% python3 -q
>>> import numpy as np
>>> np.set_printoptions(suppress=True, linewidth=120)
>>> rd = lambda a: np.round(a, 4) + 0
>>> mat = np.loadtxt("data.csv", delimiter=",")
>>> print(mat)
[[ 0.4  0.4  0.6 -0.7 -0.3 -0.9  0.3  0.8 -0.6 -0.2 -0.3  0.2]
 [-1.2 -2.1 -0.5 -0.1  1.2  0.2  0.8 -0.1  1.  -0.2 -0.6 -1.2]
 [ 1.   1.7  0.6  0.1  2.1 -1.3 -0.1  0.7 -1.7  0.2 -0.7  0.5]
 [-0.1 -0.2 -0.2 -0.7 -1.5 -0.6 -0.5  1.2 -0.7 -1.1  1.2 -2. ]
 [-0.4 -0.7  0.7 -0.3  0.8 -1.1 -0.9  0.2 -0.4 -0.1 -0.7 -0.4]
 [-1.3  0.1  0.2  0.   0.7 -1.5 -1.8  2.3 -0.9  1.7 -0.6  1.1]
 [-0.4  0.1  0.9  0.  -0.8  0.7  1.8  0.3 -1.9  0.6 -0.2 -0.4]
 [ 2.   0.  -0.7 -0.2 -1.6  0.1  1.8 -0.3 -1.  -0.7 -0.7 -0.2]
 [ 0.1  0.6  0.8  1.3  0.5 -1.2  0.3  1.   0.8  0.4  0.7  0.7]
 [ 1.1  0.3 -1.   0.4 -0.5 -0.3 -0.6  0.2 -1.   0.6 -1.1 -0.1]
 [ 1.2 -1.   0.   0.2  0.2  0.3 -1.1  0.7 -0.5  0.6  0.2  0.4]
 [-0.6 -1.4 -1.4 -0.3 -1.2  0.   1.4 -0.7  0.4  0.1  1.2 -0.1]]
>>> x0 = np.array([1, 1, 3, -2, 0, 3, -2, 1, 1, -2, -1, -1])
>>> y = mat @ x0
>>> rd(y)
array([  1.4,  -2.5,  -0.6,   3.2,   1.2,  -4. ,  -1.3,  -2. ,  -4.1,  -2.9,   1.3, -10. ])
>>> rd(np.linalg.solve(mat, mat[:, 3]))
array([0., 0., 0., 1., 0., 0., 0., 0., 0., 0., 0., 0.])
>>> rng = np.random.default_rng(61)
>>> idx = rng.permutation(12)
>>> idx
array([ 3, 10,  2,  4,  8,  7,  6, 11,  9,  0,  1,  5])
>>> M2 = mat[idx][:, idx]
>>> rd(np.trace(M2))
np.float64(0.5)
>>> theta = np.radians(180)
>>> Rm = np.eye(12)
>>> Rm[0, 0] = Rm[11, 11] = np.cos(theta)
>>> Rm[0, 11], Rm[11, 0] = -np.sin(theta), np.sin(theta)
>>> rd(Rm)
array([[-1.,  0.,  0.,  0.,  0.,  0.,  0.,  0.,  0.,  0.,  0.,  0.],
       [ 0.,  1.,  0.,  0.,  0.,  0.,  0.,  0.,  0.,  0.,  0.,  0.],
       [ 0.,  0.,  1.,  0.,  0.,  0.,  0.,  0.,  0.,  0.,  0.,  0.],
       [ 0.,  0.,  0.,  1.,  0.,  0.,  0.,  0.,  0.,  0.,  0.,  0.],
       [ 0.,  0.,  0.,  0.,  1.,  0.,  0.,  0.,  0.,  0.,  0.,  0.],
       [ 0.,  0.,  0.,  0.,  0.,  1.,  0.,  0.,  0.,  0.,  0.,  0.],
       [ 0.,  0.,  0.,  0.,  0.,  0.,  1.,  0.,  0.,  0.,  0.,  0.],
       [ 0.,  0.,  0.,  0.,  0.,  0.,  0.,  1.,  0.,  0.,  0.,  0.],
       [ 0.,  0.,  0.,  0.,  0.,  0.,  0.,  0.,  1.,  0.,  0.,  0.],
       [ 0.,  0.,  0.,  0.,  0.,  0.,  0.,  0.,  0.,  1.,  0.,  0.],
       [ 0.,  0.,  0.,  0.,  0.,  0.,  0.,  0.,  0.,  0.,  1.,  0.],
       [ 0.,  0.,  0.,  0.,  0.,  0.,  0.,  0.,  0.,  0.,  0., -1.]])
>>> M2 = mat @ Rm.T
>>> rd(np.linalg.svd(mat, compute_uv=False)), rd(np.linalg.svd(M2, compute_uv=False))
(array([6.1422, 4.785 , 3.7562, 3.0911, 2.9664, 2.8143, 2.2538, 1.7972, 1.4213, 1.3754, 0.9042, 0.2121]), array([6.1422, 4.785 , 3.7562, 3.0911, 2.9664, 2.8143, 2.2538, 1.7972, 1.4213, 1.3754, 0.9042, 0.2121]))
>>> print(np.abs(M2 - mat).max(axis=0))
[4. 0. 0. 0. 0. 0. 0. 0. 0. 0. 0. 4.]
>>> rd(np.linalg.det(Rm)), np.trace(Rm)
(np.float64(1.0), np.float64(8.0))
>>> x0 = np.array([1, 2, 2, 0, 0, 0, 2, 3, 0, 3, 0, 1])
>>> h1 = np.maximum(mat @ x0, 0)
>>> rd(mat.T @ h1)
array([  1.44,  22.23,  21.89,   8.66,  19.18, -33.46,   0.71,  41.68, -35.52,  24.1 ,  -9.74,  18.1 ])
>>> rd(np.tanh(mat @ x0))
array([ 0.9999, -1.    ,  1.    , -0.9985, -0.9801,  1.    ,  1.    ,  0.7616,  1.    ,  0.664 ,  0.8617, -1.    ])
>>> rd(np.maximum(mat @ x0, 0) - np.maximum(-mat @ x0, 0))
array([ 5. , -6.9,  8.6, -3.6, -2.3,  8.8,  7.5,  1. ,  8.4,  0.8,  1.3, -5.3])
>>> mat * (h1 > 1e-9)[:, None]
array([[ 0.4,  0.4,  0.6, -0.7, -0.3, -0.9,  0.3,  0.8, -0.6, -0.2, -0.3,  0.2],
       [-0. , -0. , -0. , -0. ,  0. ,  0. ,  0. , -0. ,  0. , -0. , -0. , -0. ],
       [ 1. ,  1.7,  0.6,  0.1,  2.1, -1.3, -0.1,  0.7, -1.7,  0.2, -0.7,  0.5],
       [-0. , -0. , -0. , -0. , -0. , -0. , -0. ,  0. , -0. , -0. ,  0. , -0. ],
       [-0. , -0. ,  0. , -0. ,  0. , -0. , -0. ,  0. , -0. , -0. , -0. , -0. ],
       [-1.3,  0.1,  0.2,  0. ,  0.7, -1.5, -1.8,  2.3, -0.9,  1.7, -0.6,  1.1],
       [-0.4,  0.1,  0.9,  0. , -0.8,  0.7,  1.8,  0.3, -1.9,  0.6, -0.2, -0.4],
       [ 2. ,  0. , -0.7, -0.2, -1.6,  0.1,  1.8, -0.3, -1. , -0.7, -0.7, -0.2],
       [ 0.1,  0.6,  0.8,  1.3,  0.5, -1.2,  0.3,  1. ,  0.8,  0.4,  0.7,  0.7],
       [ 1.1,  0.3, -1. ,  0.4, -0.5, -0.3, -0.6,  0.2, -1. ,  0.6, -1.1, -0.1],
       [ 1.2, -1. ,  0. ,  0.2,  0.2,  0.3, -1.1,  0.7, -0.5,  0.6,  0.2,  0.4],
       [-0. , -0. , -0. , -0. , -0. ,  0. ,  0. , -0. ,  0. ,  0. ,  0. , -0. ]])
>>> print(rd(h1))
[5.  0.  8.6 0.  0.  8.8 7.5 1.  8.4 0.8 1.3 0. ]
